% ipython --no-banner

In [1]: import numpy as np

In [2]: np.set_printoptions(suppress=True, linewidth=100)

In [3]: rd = lambda a: np.round(a, 2) + 0

In [4]: data = np.load("layer8.npy")

In [5]: data
Out[5]: 
array([[ 1.6,  1.6,  0.7,  0.5,  1.7, -1.2, -0.5, -0.6, -1.5,  0. , -0.8, -1.5,  0.1,  0.4, -0.5],
       [ 0.7, -0.6,  1.3, -0.4,  0.1, -0.2,  1.5,  0.1, -1. ,  0.5,  0.9,  0.5, -2.2, -1.2,  0.5],
       [ 0.1, -0.9,  0.2,  0.6, -0.3, -1.3,  0.5, -0.2,  1.9, -1.1,  1.1,  0.8, -0.6, -0.4, -0.1],
       [ 0.9,  2. , -1.1, -1.9,  0.4,  0.6, -0.8,  1.5, -0.3,  0.6, -0.3,  0.2,  0. ,  1.8, -0.2],
       [-0.4,  0.9,  0.8, -0.8, -0.8,  0.1, -0.2,  1.5,  0.2,  0.6, -0.7, -0.3,  0.8,  0.2, -1.4],
       [ 0.5, -0.1, -0.4, -0.6,  0.1,  1. , -0.5, -0.2, -0.7,  1.3,  0.5,  0.2, -0.2, -1.4,  1. ],
       [ 1.9,  0.2, -0.2,  1.3,  2.5,  0.4, -1.1,  0.1, -1.3,  0.2, -0.2, -0.4,  1.9, -0.3, -0.5],
       [-0.7, -1.4,  0.2, -1. , -0.4,  0.8,  0.8,  1.9, -0.3, -1.9,  0.9, -1.3, -0.8, -0.1, -0.2],
       [-2. , -0.6,  0.7,  0.4, -1.8,  0.3, -0.3,  1.4, -0.4, -1.7,  0.1, -0.6, -2.5,  0.5, -1.1],
       [ 0.9, -0.2, -0.1,  2. ,  0.6, -0.8, -0.5,  0.3, -0.8,  0.1,  0. , -1.4, -0.4, -0.4, -0.2],
       [-2.1,  0.9, -1.9,  0.3,  0.1,  0.6,  1.2, -0.7, -0.8, -1. ,  1. , -0.1, -1.2, -0.2, -0.9],
       [ 0.2, -0.1,  0.7, -0.8,  0.4,  1.2,  0.7, -0.5,  2.1, -1.4, -0.1, -0.2, -0.1,  1.7, -0.1],
       [ 2.3,  2. ,  0. ,  0.3,  0.6, -0.9,  0. , -0.6,  1.3,  1.3,  0.5,  1.4,  0.3,  0.4,  1. ],
       [-1.1,  0. ,  0.8, -0.9, -0.5,  0. , -0.1, -0.8, -0.3, -0.3,  0. , -0.9, -0.5, -1.9,  0.2],
       [-0.2,  0.2,  1.1,  1.4,  0.4,  1.4,  0.1, -0.5,  0.8, -0.6, -0.1, -2.2,  0.5,  0. , -0.3]])

In [6]: rd(np.abs(np.linalg.eigvals(data)).max())
Out[6]: np.float64(3.72)

In [7]: rd(np.sort(np.abs(np.linalg.eigvals(data))))
Out[7]: array([0.85, 0.89, 0.89, 1.34, 1.34, 1.5 , 1.5 , 2.68, 2.68, 3.07, 3.07, 3.41, 3.41, 3.72, 3.72])

In [8]: rd(np.linalg.det(data))
Out[8]: np.float64(-29822.21)

In [9]: np.trace(data)
Out[9]: np.float64(-1.1)

In [10]: np.allclose(data @ data.T, data.T @ data)
Out[10]: False

In [11]: M = np.loadtxt("block8.csv", delimiter=",")

In [12]: M
Out[12]: 
array([[  0.,   0.,   0.],
       [  0.,   0.,   0.],
       [ -9.,   8.,   4.],
       [  0.,   0.,   0.],
       [ -9.,   8.,   4.],
       [-11.,  -3.,   7.],
       [ -6.,   5.,   1.],
       [ -3.,   3.,   3.],
       [  0.,   0.,   0.],
       [  0.,   0.,   0.],
       [-14.,  -1.,   5.],
       [  0.,   0.,   0.],
       [  0.,   0.,   0.],
       [  0.,   0.,   0.],
       [  0.,   0.,   0.],
       [ -6.,   5.,   1.],
       [  0.,   0.,   0.],
       [ -6.,   5.,   1.],
       [ -8.,  -6.,   4.],
       [  0.,   0.,   0.],
       [ -3.,   3.,   3.],
       [ -6.,   5.,   1.],
       [  0.,   0.,   0.],
       [ -6.,   5.,   1.],
       [ -8.,  -6.,   4.],
       [  0.,   0.,   0.],
       [  0.,   0.,   0.],
       [ -3.,   3.,   3.],
       [ -8.,  -6.,   4.],
       [ -8.,  -6.,   4.],
       [ -3.,   3.,   3.],
       [ -8.,  -6.,   4.],
       [  0.,   0.,   0.],
       [  0.,   0.,   0.],
       [ -3.,   3.,   3.],
       [  0.,   0.,   0.],
       [  0.,   0.,   0.],
       [  0.,   0.,   0.],
       [ -8.,  -6.,   4.],
       [  0.,   0.,   0.],
       [ -3.,   3.,   3.],
       [  0.,   0.,   0.],
       [ -8.,  -6.,   4.],
       [  0.,   0.,   0.],
       [  0.,   0.,   0.],
       [ -3.,   3.,   3.],
       [  0.,   0.,   0.]])

In [13]: P = M @ np.linalg.solve(M.T @ M, M.T)

In [14]: rd(np.trace(P))
Out[14]: np.float64(3.0)

In [15]: rd(P @ M[:, 1])
Out[15]: 
array([ 0.,  0.,  8.,  0.,  8., -3.,  5.,  3.,  0.,  0., -1.,  0.,  0.,  0.,  0.,  5.,  0.,  5.,
       -6.,  0.,  3.,  5.,  0.,  5., -6.,  0.,  0.,  3., -6., -6.,  3., -6.,  0.,  0.,  3.,  0.,
        0.,  0., -6.,  0.,  3.,  0., -6.,  0.,  0.,  3.,  0.])

In [16]: rd(np.diag(P))
Out[16]: 
array([0.  , 0.  , 0.19, 0.  , 0.19, 0.2 , 0.13, 0.11, 0.  , 0.  , 0.22, 0.  , 0.  , 0.  , 0.  ,
       0.13, 0.  , 0.13, 0.11, 0.  , 0.11, 0.13, 0.  , 0.13, 0.11, 0.  , 0.  , 0.11, 0.11, 0.11,
       0.11, 0.11, 0.  , 0.  , 0.11, 0.  , 0.  , 0.  , 0.11, 0.  , 0.11, 0.  , 0.11, 0.  , 0.  ,
       0.11, 0.  ])

In [17]: A2 = np.c_[M[:, :2] @ np.array([[1, 2], [2, -3]]), np.array([3, 5, 2, 2, 3, 2, 4, 3, 4, 5, 2, 1, 3, 0, 4, 0, 4, 5, 2, 1, 3, 1, 3, 2, 5, 4, 2, 3, 3, 2, 4, 4, 5, 4, 2, 4, 4, 3, 0, 5, 4, 3, 0, 2, 0, 4, 0])]

In [18]: A2
Out[18]: 
array([[  0.,   0.,   3.],
       [  0.,   0.,   5.],
       [  7., -42.,   2.],
       [  0.,   0.,   2.],
       [  7., -42.,   3.],
       [-17., -13.,   2.],
       [  4., -27.,   4.],
       [  3., -15.,   3.],
       [  0.,   0.,   4.],
       [  0.,   0.,   5.],
       [-16., -25.,   2.],
       [  0.,   0.,   1.],
       [  0.,   0.,   3.],
       [  0.,   0.,   0.],
       [  0.,   0.,   4.],
       [  4., -27.,   0.],
       [  0.,   0.,   4.],
       [  4., -27.,   5.],
       [-20.,   2.,   2.],
       [  0.,   0.,   1.],
       [  3., -15.,   3.],
       [  4., -27.,   1.],
       [  0.,   0.,   3.],
       [  4., -27.,   2.],
       [-20.,   2.,   5.],
       [  0.,   0.,   4.],
       [  0.,   0.,   2.],
       [  3., -15.,   3.],
       [-20.,   2.,   3.],
       [-20.,   2.,   2.],
       [  3., -15.,   4.],
       [-20.,   2.,   4.],
       [  0.,   0.,   5.],
       [  0.,   0.,   4.],
       [  3., -15.,   2.],
       [  0.,   0.,   4.],
       [  0.,   0.,   4.],
       [  0.,   0.,   3.],
       [-20.,   2.,   0.],
       [  0.,   0.,   5.],
       [  3., -15.,   4.],
       [  0.,   0.,   3.],
       [-20.,   2.,   0.],
       [  0.,   0.,   2.],
       [  0.,   0.,   0.],
       [  3., -15.,   4.],
       [  0.,   0.,   0.]])

In [19]: np.linalg.matrix_rank(np.c_[M, A2])
Out[19]: np.int64(4)

In [20]: rd(np.linalg.norm(A2 - M @ np.linalg.lstsq(M, A2)[0], axis=0))
Out[20]: array([ 0. ,  0. , 18.3])

In [21]: E = np.loadtxt("dump.csv", delimiter=",")

In [22]: E
Out[22]: 
array([[ 0., -4.,  0., -1.,  0.,  1.,  3., -1.,  4., -2.,  2.],
       [ 4.,  0.,  3.,  0.,  1.,  5., -1.,  0.,  4.,  3.,  0.],
       [ 0., -3.,  0.,  1.,  1., -1., -1., -3.,  0.,  2., -4.],
       [ 1.,  0., -1.,  0.,  5., -6., -3.,  0., -3.,  3.,  0.],
       [ 0., -1., -1., -5.,  0., -1.,  0., -5., -2., -1.,  0.],
       [-1., -5.,  1.,  6.,  1.,  0., -2.,  5., -2., -3., -5.],
       [-3.,  1.,  1.,  3.,  0.,  2.,  0.,  2.,  1.,  2.,  5.],
       [ 1.,  0.,  3.,  0.,  5., -5., -2.,  0., -5.,  1.,  4.],
       [-4., -4.,  0.,  3.,  2.,  2., -1.,  5.,  0.,  2.,  5.],
       [ 2., -3., -2., -3.,  1.,  3., -2., -1., -2.,  0.,  0.],
       [-2.,  0.,  4.,  0.,  0.,  5., -5., -4., -5.,  0.,  0.]])

In [23]: np.linalg.cond(E) > 100
Out[23]: np.True_

In [24]: rd(np.linalg.norm(E, 2) / np.linalg.norm(E))
Out[24]: np.float64(0.49)

In [25]: U, sigma, Vh = np.linalg.svd(E, full_matrices=False)

In [26]: rd(U.T @ U)
Out[26]: 
array([[1., 0., 0., 0., 0., 0., 0., 0., 0., 0., 0.],
       [0., 1., 0., 0., 0., 0., 0., 0., 0., 0., 0.],
       [0., 0., 1., 0., 0., 0., 0., 0., 0., 0., 0.],
       [0., 0., 0., 1., 0., 0., 0., 0., 0., 0., 0.],
       [0., 0., 0., 0., 1., 0., 0., 0., 0., 0., 0.],
       [0., 0., 0., 0., 0., 1., 0., 0., 0., 0., 0.],
       [0., 0., 0., 0., 0., 0., 1., 0., 0., 0., 0.],
       [0., 0., 0., 0., 0., 0., 0., 1., 0., 0., 0.],
       [0., 0., 0., 0., 0., 0., 0., 0., 1., 0., 0.],
       [0., 0., 0., 0., 0., 0., 0., 0., 0., 1., 0.],
       [0., 0., 0., 0., 0., 0., 0., 0., 0., 0., 1.]])

In [27]: U.shape, sigma.shape, Vh.shape
Out[27]: ((11, 11), (11,), (11, 11))

In [28]: (sigma > 1e-8).sum()
Out[28]: np.int64(10)

In [29]: x = np.array([1, 0, 0, 2, 0, 1, 1, 0, 2, 3, 1])

In [30]: rd(np.linalg.svd(E, compute_uv=False))
Out[30]: array([14.35, 14.35, 11.61, 11.61,  8.24,  8.24,  5.21,  5.21,  1.16,  1.16,  0.  ])

In [31]: q = np.linalg.solve(np.eye(11) - E, np.eye(11) + E)

In [32]: rd(q @ q.T)
Out[32]: 
array([[1., 0., 0., 0., 0., 0., 0., 0., 0., 0., 0.],
       [0., 1., 0., 0., 0., 0., 0., 0., 0., 0., 0.],
       [0., 0., 1., 0., 0., 0., 0., 0., 0., 0., 0.],
       [0., 0., 0., 1., 0., 0., 0., 0., 0., 0., 0.],
       [0., 0., 0., 0., 1., 0., 0., 0., 0., 0., 0.],
       [0., 0., 0., 0., 0., 1., 0., 0., 0., 0., 0.],
       [0., 0., 0., 0., 0., 0., 1., 0., 0., 0., 0.],
       [0., 0., 0., 0., 0., 0., 0., 1., 0., 0., 0.],
       [0., 0., 0., 0., 0., 0., 0., 0., 1., 0., 0.],
       [0., 0., 0., 0., 0., 0., 0., 0., 0., 1., 0.],
       [0., 0., 0., 0., 0., 0., 0., 0., 0., 0., 1.]])

In [33]: G = np.cov(M, rowvar=False)

In [34]: rd(np.polyfit(M[:, 2], M[:, 0], 1))
Out[34]: array([-1.77, -0.41])

In [35]: np.argsort(-M.std(axis=0).round(6), kind="stable")
Out[35]: array([0, 1, 2])

In [36]: rd(G)
Out[36]: 
array([[15.03,  1.68, -6.52],
       [ 1.68, 12.45, -1.46],
       [-6.52, -1.46,  3.68]])

In [37]: rd(np.linalg.eigvalsh(G)[::-1])
Out[37]: array([18.72, 11.76,  0.68])

In [38]: G.shape
Out[38]: (3, 3)

In [39]: rd(M.std(axis=0))
Out[39]: array([3.84, 3.49, 1.9 ])

In [40]: np.median(M, axis=0)
Out[40]: array([0., 0., 0.])

In [41]: rd(np.corrcoef(M.T))
Out[41]: 
array([[ 1.  ,  0.12, -0.88],
       [ 0.12,  1.  , -0.22],
       [-0.88, -0.22,  1.  ]])

In [42]: F = np.load("m.npy")

In [43]: F
Out[43]: 
array([[18, 12, -6, -4],
       [12, 12, -4, -4],
       [-3, -2, 24, 16],
       [-2, -2, 16, 16]])

In [44]: f = np.array([0, 0, -1, 1, -3, 0, -1, -1, 0, -1, -2, 1, -3, 0, -1])

In [45]: A2 = data + np.outer(f, np.eye(15)[8])

In [46]: np.linalg.matrix_rank(np.linalg.inv(A2) - np.linalg.inv(data), tol=1e-8)
Out[46]: np.int64(1)

In [47]: np.linalg.matrix_rank(A2 - data)
Out[47]: np.int64(1)

In [48]: rd(np.linalg.det(F.T))
Out[48]: np.float64(8464.0)

In [49]: rd(np.linalg.det(2 * F)), rd(np.linalg.det(F))
Out[49]: (np.float64(135424.0), np.float64(8464.0))

In [50]: np.einsum("ii->", F)
Out[50]: np.int64(70)

In [51]: A2 = F / np.sqrt((F ** 2).mean(axis=1, keepdims=True))

In [52]: F - F.mean(axis=1, keepdims=True)
Out[52]: 
array([[ 13.  ,   7.  , -11.  ,  -9.  ],
       [  8.  ,   8.  ,  -8.  ,  -8.  ],
       [-11.75, -10.75,  15.25,   7.25],
       [ -9.  ,  -9.  ,   9.  ,   9.  ]])

In [53]: J = np.diag(np.array([0, 5, -3, 5, 3, -5])) + -2 * np.eye(6, k=1) + -2 * np.eye(6, k=-1)

In [54]: J
Out[54]: 
array([[ 0., -2.,  0.,  0.,  0.,  0.],
       [-2.,  5., -2.,  0.,  0.,  0.],
       [ 0., -2., -3., -2.,  0.,  0.],
       [ 0.,  0., -2.,  5., -2.,  0.],
       [ 0.,  0.,  0., -2.,  3., -2.],
       [ 0.,  0.,  0.,  0., -2., -5.]])

In [55]: blk = np.stack([E, 4 * E, E[::-1]])

In [56]: np.einsum("bij,cij->bc", blk, blk)
Out[56]: 
array([[  874.,  3496.,   161.],
       [ 3496., 13984.,   644.],
       [  161.,   644.,   874.]])

In [57]: f, r1 = J[3], J[4]

In [58]: f @ f
Out[58]: np.float64(33.0)

In [59]: f @ r1
Out[59]: np.float64(-16.0)

In [60]: p = (f @ r1) / (f @ f) * f

In [61]: rd(np.linalg.norm(f + r1) ** 2 + np.linalg.norm(f - r1) ** 2)
Out[61]: np.float64(100.0)

In [62]: rd((r1 - p) @ f)
Out[62]: np.float64(0.0)

In [63]: vals, evecs = np.linalg.eigh(J)

In [64]: rd(evecs @ np.diag(vals) @ evecs.T)
Out[64]: 
array([[ 0., -2.,  0.,  0.,  0.,  0.],
       [-2.,  5., -2.,  0.,  0.,  0.],
       [ 0., -2., -3., -2.,  0.,  0.],
       [ 0.,  0., -2.,  5., -2.,  0.],
       [ 0.,  0.,  0., -2.,  3., -2.],
       [ 0.,  0.,  0.,  0., -2., -5.]])

In [65]: rd(vals.sum()), np.trace(J)
Out[65]: (np.float64(5.0), np.float64(5.0))

In [66]: rd(evecs.T @ evecs)
Out[66]: 
array([[1., 0., 0., 0., 0., 0.],
       [0., 1., 0., 0., 0., 0.],
       [0., 0., 1., 0., 0., 0.],
       [0., 0., 0., 1., 0., 0.],
       [0., 0., 0., 0., 1., 0.],
       [0., 0., 0., 0., 0., 1.]])

In [67]: rd(np.linalg.eigvalsh(J + -2 * np.eye(6)))
Out[67]: array([-7.5 , -5.97, -2.59,  0.34,  3.93,  4.78])

In [68]: rd(np.linalg.svd(J, compute_uv=False))
Out[68]: array([6.78, 5.93, 5.5 , 3.97, 2.34, 0.59])

In [69]: rd(np.linalg.eigvalsh(J @ J))
Out[69]: array([ 0.34,  5.45, 15.74, 30.23, 35.22, 46.01])

In [70]: rd(vals)
Out[70]: array([-5.5 , -3.97, -0.59,  2.34,  5.93,  6.78])

In [71]: rd(evecs.T @ J @ evecs)
Out[71]: 
array([[-5.5 ,  0.  ,  0.  ,  0.  ,  0.  ,  0.  ],
       [ 0.  , -3.97,  0.  ,  0.  ,  0.  ,  0.  ],
       [ 0.  ,  0.  , -0.59,  0.  ,  0.  ,  0.  ],
       [ 0.  ,  0.  ,  0.  ,  2.34,  0.  ,  0.  ],
       [ 0.  ,  0.  ,  0.  ,  0.  ,  5.93,  0.  ],
       [ 0.  ,  0.  ,  0.  ,  0.  ,  0.  ,  6.78]])

In [72]: np.unique(vals.round(6) + 0, return_counts=True)[1]
Out[72]: array([1, 1, 1, 1, 1, 1])
